$ python3 -q
>>> import numpy as np
>>> np.set_printoptions(suppress=True, linewidth=200)
>>> other = np.array([[-1, 2, -1, 3, -3, 0, 1],
...     [-3, 1, 1, -1, 2, 0, 1],
...     [2, 0, 3, 2, -3, 2, 1],
...     [1, -1, -2, 0, 0, 1, 2],
...     [0, 3, 2, 2, 1, -1, 0],
...     [2, 0, 3, 2, 0, -3, 1],
...     [0, -1, 3, -3, 2, 1, 0]])
>>> M = other - other.T
>>> print(M)
[[ 0  5 -3  2 -3 -2  1]
 [-5  0  1  0 -1  0  2]
 [ 3 -1  0  4 -5 -1 -2]
 [-2  0 -4  0 -2 -1  5]
 [ 3  1  5  2  0 -1 -2]
 [ 2  0  1  1  1  0  0]
 [-1 -2  2 -5  2  0  0]]
>>> print(np.linalg.cond(M) > 100)
True
>>> print(round(np.linalg.norm(M, 2) / np.linalg.norm(M), 3))
0.624
>>> print(np.argsort(-np.linalg.norm(M, axis=0).round(6), kind="stable")[:3])
[2 0 3]
>>> print(np.round(M @ np.linalg.pinv(M) @ M, 3) + 0)
[[ 0.  5. -3.  2. -3. -2.  1.]
 [-5.  0.  1.  0. -1.  0.  2.]
 [ 3. -1.  0.  4. -5. -1. -2.]
 [-2.  0. -4.  0. -2. -1.  5.]
 [ 3.  1.  5.  2.  0. -1. -2.]
 [ 2.  0.  1.  1.  1.  0.  0.]
 [-1. -2.  2. -5.  2.  0.  0.]]
>>> print(np.allclose(M[:-1].T @ np.linalg.lstsq(M[:-1].T, M[-1])[0], M[-1]))
True
>>> x0 = np.array([3, 3, -2, 2, -2, -1, -3])
>>> print(np.round(np.linalg.eigvals(M).real, 3) + 0)
[0. 0. 0. 0. 0. 0. 0.]
>>> O = np.linalg.solve(np.eye(7) - M, np.eye(7) + M)
>>> print(np.round(O @ O.T, 3) + 0)
[[1. 0. 0. 0. 0. 0. 0.]
 [0. 1. 0. 0. 0. 0. 0.]
 [0. 0. 1. 0. 0. 0. 0.]
 [0. 0. 0. 1. 0. 0. 0.]
 [0. 0. 0. 0. 1. 0. 0.]
 [0. 0. 0. 0. 0. 1. 0.]
 [0. 0. 0. 0. 0. 0. 1.]]
>>> print(round(np.linalg.det(O), 3))
1.0
>>> print(M @ M)
[[-52  -2 -18 -25   6   4  32]
 [ -2 -31  14 -18  14  10  -5]
 [-18  14 -56   5 -21  -5  31]
 [-25 -18   5 -50  35  10  10]
 [  6  14 -21  35 -44 -13   5]
 [  4  10  -5  10 -13  -7   3]
 [ 32  -5  31  10   5   3 -38]]
>>> print(np.round(np.sort(np.abs(np.linalg.eigvals(M))), 3) + 0)
[ 0.     2.853  2.853  4.743  4.743 10.41  10.41 ]
>>> print(round(np.linalg.det(M), 3))
0.0
>>> print(np.allclose(M @ M.T, M.T @ M))
True
>>> print(np.allclose(M, M.T))
False
>>> other = np.array([[3, 2], [-3, -3], [-2, 0], [0, -1], [1, -2], [0, 3], [3, 3]])
>>> print(np.linalg.matrix_rank(np.vstack([M, other.T])))
7
>>> print(M @ other)
[[ -9 -14]
 [-12  -2]
 [  1   6]
 [ 15  12]
 [-10  -8]
 [  5   1]
 [  1   5]]
>>> print(np.einsum("ij,ij->i", M, M))
[52 31 56 50 44  7 38]
>>> print(np.einsum("ik,kj->ji", M, other))
[[ -9 -12   1  15 -10   5   1]
 [-14  -2   6  12  -8   1   5]]
>>> data = np.load("test13.npy")
>>> print(data)
[[-9  0  0  0  0  0  0  0  0  0  0  0  0]
 [-6 -9  0  0  0  0  0  0  0  0  0  0  0]
 [ 0 -1 -5  0  0  0  0  0  0  0  0  0  0]
 [ 0 -2 -2 -4  0  0  0  0  0  0  0  0  0]
 [ 0 -2  0 -9 -7  0  0  0  0  0  0  0  0]
 [-4 -4 -9  2 -8 -6  0  0  0  0  0  0  0]
 [ 5  0  1  2  0  2  3  0  0  0  0  0  0]
 [-6  9  3 -9 -3  4  4 -8  0  0  0  0  0]
 [-7 -7  0 -4  2 -6 -9  7  1  0  0  0  0]
 [-9  7 -5 -6  0  8 -7 -2  2  3  0  0  0]
 [ 5  4  3  7 -4  0 -5 -3 -6  1  2  0  0]
 [-5  6 -2 -5 -6  8 -7  5 -7  0  6 -9  0]
 [ 3  1  6 -7 -1  8 -7 -4  0  4 -7  0  3]]
>>> print(np.round(np.sort(np.linalg.eigvals(data)), 3))
[-9. -9. -9. -8. -7. -6. -5. -4.  1.  2.  3.  3.  3.]
>>> J = np.load("data.npy")
>>> print(J.round(3))
[[ 2.649 -0.707  0.519 -1.86   5.102 -0.582 -1.894  1.289 -0.108 -8.585 -3.157  4.162 -0.203]
 [-5.061  6.139  2.72   0.4   -4.314 -5.288 -6.591  5.842  3.77  -2.161  0.893 -7.108  5.273]
 [-1.24   7.14   0.868 -4.85  -0.963  9.811 -5.444  1.545  5.737 -2.827 -0.817  0.795 -4.297]
 [ 4.308  6.714  1.089  0.821  3.881 -5.81  -1.707 -7.417  1.752  3.163 -5.255  4.159 -3.424]
 [ 2.026 -1.977  0.535 10.601 -5.717  2.049 -2.172 -4.579  0.634 -3.557  5.943 -1.637  0.111]
 [-2.846 -8.125  3.604 -2.656 -1.266 -1.582 -3.52   0.888  7.608  2.286 -3.936 -6.054  0.368]
 [-3.282 -2.614 -5.365 -0.544 -5.893 -3.235  6.87   1.179  7.847 -0.647 -0.835  3.636 -0.773]]
>>> print(np.round(J.sum(axis=1), 3))
[ -3.375  -5.485   5.456   2.273   2.259 -15.232  -3.656]
>>> print(np.count_nonzero(J))
91
>>> print(J.shape)
(7, 13)
>>> np.linalg.rank(J)
Traceback (most recent call last):
  File "<python-input-33>", line 1, in <module>
    np.linalg.rank(J)
    ^^^^^^^^^^^^^^
AttributeError: module 'numpy.linalg' has no attribute 'rank'
>>> print(round(float(np.abs(J).max()), 3))
10.601
>>> print(np.linalg.matrix_rank(J))
7
>>> other = J / np.sqrt((J ** 2).mean(axis=1, keepdims=True))
>>> print(np.linalg.matrix_rank(other) == np.linalg.matrix_rank(J))
True
>>> E = np.load("sample3.npy")
>>> print(E)
[[-1  0  1  2  3  4  5]
 [ 6  7  8  9 10 11 12]
 [13 14 15 16 17 18 19]
 [20 21 22 23 24 25 26]
 [27 28 29 30 31 32 33]
 [34 35 36 37 38 39 40]
 [41 42 43 44 45 46 47]
 [48 49 50 51 52 53 54]
 [55 56 57 58 59 60 61]
 [62 63 64 65 66 67 68]]
>>> # rows and columns are dependent
>>> print(np.round(np.linalg.norm(E, axis=0), 3))
[115.521 118.174 120.851 123.552 126.274 129.016 131.776]
>>> print(np.round(np.linalg.norm(E, 1), 3), np.round(np.linalg.norm(E, np.inf), 3))
365.0 455.0
>>> print(np.linalg.norm(E, axis=1).argmax())
9
>>> print(np.round(np.linalg.norm(E) ** 2 / np.linalg.norm(E, 2) ** 2, 3))
1.001
>>> print(np.round(np.linalg.norm(E, axis=1), 3))
[  7.483  24.393  42.661  61.082  79.549  98.036 116.533 135.037 153.545 172.055]
>>> print(np.argsort(-np.linalg.norm(E, axis=0).round(6), kind="stable")[:3])
[6 5 4]
>>> print([round(float(x), 3) for x in np.linalg.svd(E, compute_uv=False)[:3]])
[327.202, 8.603, 0.0]
>>> x0 = np.array([5, 2, 3, 1, 3, 4, 2])
>>> h1 = np.maximum(E @ x0, 0)
>>> print(np.flatnonzero(h1 > 1e-9))
[0 1 2 3 4 5 6 7 8 9]
>>> print(np.maximum(E @ (3 * x0), 0))
[ 105  525  945 1365 1785 2205 2625 3045 3465 3885]
>>> T = np.stack([data, -1 * data, data[::-1]])
>>> print(np.linalg.matrix_rank(T.reshape(3, -1)))
2
>>> print(np.round(np.linalg.norm(T, axis=(1, 2)), 3))
[49.79 49.79 49.79]
>>> print(T.shape)
(3, 13, 13)
>>> print(round(np.linalg.norm(J, "nuc"), 3))
104.341
>>> print(np.round(np.linalg.norm(J, axis=1), 3))
[11.996 17.117 16.33  15.555 15.307 15.061 14.73 ]
>>> print(round(float(np.linalg.norm(J[1] - J[0])), 3))
22.351
>>> print(round(float(np.linalg.norm(J, 2)), 3))
20.0
>>> print(np.round(np.linalg.norm(J, 1), 3), np.round(np.linalg.norm(J, np.inf), 3))
33.415 55.559
>>> m1 = np.load("w.npy")
>>> print(m1.round(3))
[[ 0.822  0.416  0.178  0.178  0.297]
 [ 0.416  0.03  -0.416 -0.416 -0.693]
 [ 0.178 -0.416  0.822 -0.178 -0.297]
 [ 0.178 -0.416 -0.178  0.822 -0.297]
 [ 0.297 -0.693 -0.297 -0.297  0.505]]
>>> # columns are unit length and at right angles
>>> w, vecs = np.linalg.eigh(m1)
>>> x0 = np.array([2, 1, -2, -2, 2])
>>> print(np.round(vecs * np.maximum(w, 0) @ vecs.T, 3))
[[ 0.911  0.208  0.089  0.089  0.149]
 [ 0.208  0.515 -0.208 -0.208 -0.347]
 [ 0.089 -0.208  0.911 -0.089 -0.149]
 [ 0.089 -0.208 -0.089  0.911 -0.149]
 [ 0.149 -0.347 -0.149 -0.149  0.752]]
>>> print(round(x0 @ m1 @ x0 / (x0 @ x0), 3), round(w[0], 3), w[-1])
0.999 -1.0 1.0
>>> print(np.round(np.linalg.eigvalsh(m1[1:, 1:]), 3))
[-0.822  1.     1.     1.   ]
>>> print(np.round(vecs * np.abs(w) @ vecs.T, 3) + 0)
[[1. 0. 0. 0. 0.]
 [0. 1. 0. 0. 0.]
 [0. 0. 1. 0. 0.]
 [0. 0. 0. 1. 0.]
 [0. 0. 0. 0. 1.]]
>>> print(round(float(np.abs(m1).sum(axis=1).max()), 3), np.abs(w).max())
2.089 1.0
>>> print(np.round(np.linalg.eigvals(m1), 3))
[ 1. -1.  1.  1.  1.]
>>> print(np.round(np.kron(np.eye(2, dtype=int), m1), 3))
[[ 0.822  0.416  0.178  0.178  0.297  0.     0.     0.     0.     0.   ]
 [ 0.416  0.03  -0.416 -0.416 -0.693  0.     0.    -0.    -0.    -0.   ]
 [ 0.178 -0.416  0.822 -0.178 -0.297  0.    -0.     0.    -0.    -0.   ]
 [ 0.178 -0.416 -0.178  0.822 -0.297  0.    -0.    -0.     0.    -0.   ]
 [ 0.297 -0.693 -0.297 -0.297  0.505  0.    -0.    -0.    -0.     0.   ]
 [ 0.     0.     0.     0.     0.     0.822  0.416  0.178  0.178  0.297]
 [ 0.     0.    -0.    -0.    -0.     0.416  0.03  -0.416 -0.416 -0.693]
 [ 0.    -0.     0.    -0.    -0.     0.178 -0.416  0.822 -0.178 -0.297]
 [ 0.    -0.    -0.     0.    -0.     0.178 -0.416 -0.178  0.822 -0.297]
 [ 0.    -0.    -0.    -0.     0.     0.297 -0.693 -0.297 -0.297  0.505]]
>>> print(np.round(np.linalg.eigvals(m1).sum().real, 3))
3.0
>>> print(round(float(np.linalg.det(m1[::-1])), 3))
-1.0
>>> print(round(float(np.einsum("ii->", m1)), 3))
3.0
>>> print(np.round(np.poly(m1), 3))
[ 1. -3.  2.  2. -3.  1.]
